>>> import numpy as np
>>> import numpy.linalg as la
>>> np.set_printoptions(suppress=True, linewidth=120)
>>> def rnd(a):
...     return np.round(a, 3) + 0
... 
>>> M = np.loadtxt("x.csv", delimiter=",")
>>> rnd(M)
array([[-0.806,  5.841,  1.302,  2.183,  3.064],
       [-1.437, -2.033, -0.769,  1.275,  2.621],
       [ 1.166,  3.245,  0.98 ,  3.884,  2.19 ],
       [ 0.069,  2.764, -0.384,  3.388,  1.455],
       [-2.44 , -3.131, -2.897,  1.154,  1.178],
       [-1.558,  4.445,  0.076,  1.812,  2.448],
       [-1.159,  0.832, -1.995,  2.643,  0.779],
       [-1.021,  5.188,  0.206,  2.407,  2.186],
       [-5.143, -0.804, -8.106,  1.442, -3.067],
       [-5.285, -1.702, -5.412, -0.196, -0.153],
       [-1.655,  7.14 ,  0.702,  1.85 ,  2.673],
       [-0.524,  7.697, -1.047,  3.949,  0.266],
       [ 1.256,  0.454, -0.576,  4.287,  1.053],
       [ 1.43 ,  4.371,  3.206,  3.222,  4.095],
       [ 2.976,  5.424,  4.727,  4.184,  4.668],
       [ 1.644,  5.308,  1.763,  4.314,  2.389]])
>>> U, s, VT = la.svd(M)
>>> np.argmax(s[:-1] / (s[1:] + 1e-6)) + 1
np.int64(4)
>>> rnd(s)
array([22.298, 14.017,  7.107,  5.506,  0.   ])
>>> other = U[:, :4] @ np.diag(s[:4]) @ VT[:4]
>>> la.matrix_rank(other)
np.int64(4)
>>> rnd(la.norm(M - other) / la.norm(M))
np.float64(0.0)
>>> rnd(other)
array([[-0.806,  5.841,  1.302,  2.183,  3.064],
       [-1.437, -2.033, -0.769,  1.275,  2.621],
       [ 1.166,  3.245,  0.98 ,  3.884,  2.19 ],
       [ 0.069,  2.764, -0.384,  3.388,  1.455],
       [-2.44 , -3.131, -2.897,  1.154,  1.178],
       [-1.558,  4.445,  0.076,  1.812,  2.448],
       [-1.159,  0.832, -1.995,  2.643,  0.779],
       [-1.021,  5.188,  0.206,  2.407,  2.186],
       [-5.143, -0.804, -8.106,  1.442, -3.067],
       [-5.285, -1.702, -5.412, -0.196, -0.153],
       [-1.655,  7.14 ,  0.702,  1.85 ,  2.673],
       [-0.524,  7.697, -1.047,  3.949,  0.266],
       [ 1.256,  0.454, -0.576,  4.287,  1.053],
       [ 1.43 ,  4.371,  3.206,  3.222,  4.095],
       [ 2.976,  5.424,  4.727,  4.184,  4.668],
       [ 1.644,  5.308,  1.763,  4.314,  2.389]])
>>> rnd(M @ la.pinv(M) @ M)
array([[-0.806,  5.841,  1.302,  2.183,  3.064],
       [-1.437, -2.033, -0.769,  1.275,  2.621],
       [ 1.166,  3.245,  0.98 ,  3.884,  2.19 ],
       [ 0.069,  2.764, -0.384,  3.388,  1.455],
       [-2.44 , -3.131, -2.897,  1.154,  1.178],
       [-1.558,  4.445,  0.076,  1.812,  2.448],
       [-1.159,  0.832, -1.995,  2.643,  0.779],
       [-1.021,  5.188,  0.206,  2.407,  2.186],
       [-5.143, -0.804, -8.106,  1.442, -3.067],
       [-5.285, -1.702, -5.412, -0.196, -0.153],
       [-1.655,  7.14 ,  0.702,  1.85 ,  2.673],
       [-0.524,  7.697, -1.047,  3.949,  0.266],
       [ 1.256,  0.454, -0.576,  4.287,  1.053],
       [ 1.43 ,  4.371,  3.206,  3.222,  4.095],
       [ 2.976,  5.424,  4.727,  4.184,  4.668],
       [ 1.644,  5.308,  1.763,  4.314,  2.389]])
>>> la.lstsq(M[:-1].T, M[-1])[2]
np.int32(4)
>>> rnd(np.trace(la.pinv(M) @ M))
np.float64(4.0)
>>> A = np.load("layer19.npy")
>>> A
array([[1., 0.],
       [0., 1.]])
>>> # triangular, det is the product of the diagonal
>>> rnd(la.matrix_power(A - np.diag(np.diag(A)), 2))
array([[0., 0.],
       [0., 0.]])
>>> x = np.array([2, 4])
>>> target = A @ x
>>> coef, lr = np.zeros(2), 1 / la.norm(A, 2) ** 2
>>> for i in range(12):
...     coef -= lr * A.T @ (A @ coef - target)
...     if i % 2 == 0: print(i, round(la.norm(A @ coef - target), 3))
... 
0 0.0
2 0.0
4 0.0
6 0.0
8 0.0
10 0.0
>>> coef
array([2., 4.])
>>> q, Rm = la.qr(A)
>>> q.shape, Rm.shape
((2, 2), (2, 2))
>>> np.abs(np.diag(Rm))
array([1., 1.])
>>> np.allclose(Rm.T @ Rm, A.T @ A)
True
>>> rnd(la.det(A[::-1]))
np.float64(-1.0)
>>> np.poly(A)
array([ 1., -2.,  1.])
>>> rnd(la.eigvals(A))
array([1., 1.])
>>> np.kron(np.eye(2, dtype=int), A)
array([[1., 0., 0., 0.],
       [0., 1., 0., 0.],
       [0., 0., 1., 0.],
       [0., 0., 0., 1.]])
>>> arr = np.load("w.npy")
>>> arr
array([[2, 1, 1, 1, 0, 2, 2],
       [1, 1, 1, 2, 0, 1, 1],
       [5, 4, 4, 7, 0, 5, 5]])
>>> U, s, VT = la.svd(arr)
>>> np.argmax(s[:-1] / (s[1:] + 1e-6)) + 1
np.int64(2)
>>> other = U[:, :2] @ np.diag(s[:2]) @ VT[:2]
>>> la.matrix_rank(other)
np.int64(2)
>>> rnd(la.norm(arr - other, 2)), rnd(s[2])
(np.float64(0.0), np.float64(0.0))
>>> rnd(other)
array([[2., 1., 1., 1., 0., 2., 2.],
       [1., 1., 1., 2., 0., 1., 1.],
       [5., 4., 4., 7., 0., 5., 5.]])
>>> x = np.array([1, 3, 1, 1, 0, 2, 3])
>>> h1 = np.maximum(other @ x, 0)
>>> rnd(other.T @ h1)
array([311., 241., 241., 412.,   0., 311., 311.])
>>> np.flatnonzero(h1 > 1e-9)
array([0, 1, 2])
>>> rnd(other * (h1 > 1e-9)[:, None])
array([[2., 1., 1., 1., 0., 2., 2.],
       [1., 1., 1., 2., 0., 1., 1.],
       [5., 4., 4., 7., 0., 5., 5.]])
>>> rnd(np.tanh(other @ x))
array([1., 1., 1.])
>>> rnd(h1)
array([17., 12., 53.])
>>> la.matrix_rank(arr, rtol=0.1)
np.int64(2)
>>> data = np.load("case1.npy")
>>> data
array([[ -7.016,  12.769,  -4.472,  -5.169,  -3.668],
       [  5.529,  -8.617,   7.522,   4.112,   0.354],
       [  8.748, -16.322,   4.421,   6.26 ,   5.284],
       [ -9.349,  13.841, -13.49 ,  -6.949,  -0.011],
       [  7.391, -11.563,   9.045,   5.319,   1.046],
       [ -5.007,  10.939,   1.436,  -3.552,  -5.763],
       [  8.615, -17.072,   1.554,   6.085,   7.073],
       [  9.485, -13.484,  15.024,   7.043,  -1.023],
       [ -1.935,   2.732,  -3.065,  -1.409,   0.265],
       [ -1.365,   4.699,   4.475,  -0.832,  -4.308],
       [  1.792,  -3.09 ,   1.486,   1.303,   0.706],
       [  9.208, -14.793,  10.491,   6.721,   1.713],
       [  3.94 ,  -4.663,   8.902,   2.977,  -2.193],
       [ -5.644,   8.469,  -7.505,  -4.021,  -0.26 ],
       [ -5.887,   7.678, -10.459,  -4.326,   1.551],
       [  5.903,  -7.337,  11.942,   4.367,  -2.399],
       [  4.12 ,  -4.194,  10.513,   3.058,  -3.077],
       [ -3.449,   7.032,  -0.021,  -2.366,  -3.268],
       [ -8.7  ,  16.767,  -2.931,  -6.162,  -6.125],
       [  2.172,  -1.909,   6.018,   1.614,  -2.049],
       [  8.721, -16.666,   3.044,   6.192,   6.184],
       [  6.823, -13.638,   1.391,   4.924,   5.495],
       [ -5.909,   7.255, -12.012,  -4.382,   2.423],
       [ -3.687,   5.808,  -4.452,  -2.715,  -0.495],
       [  9.281, -14.645,  10.432,   6.76 ,   1.66 ],
       [ -6.964,  13.24 ,  -2.991,  -5.017,  -4.565],
       [  8.885, -15.869,   6.042,   6.412,   4.373],
       [ -6.728,  13.982,   0.14 ,  -4.872,  -6.342],
       [  3.684,  -5.847,   4.473,   2.767,   0.409],
       [  5.952,  -7.262,  11.991,   4.304,  -2.384],
       [  2.338,  -1.1  ,   9.   ,   1.85 ,  -3.796],
       [  1.755,  -3.15 ,   1.425,   1.17 ,   0.638],
       [  7.651, -10.294,  13.459,   5.753,  -1.692],
       [ -0.082,  -0.837,  -2.948,  -0.125,   1.758],
       [  5.715,  -8.102,   8.927,   4.217,  -0.459]])
>>> x = np.array([2, 1])
>>> target = A @ x
>>> target
array([2., 1.])
>>> rnd(la.solve(A, target + A[:, 0]))
array([3., 1.])
>>> rnd(la.solve(A, 3 * target))
array([6., 3.])
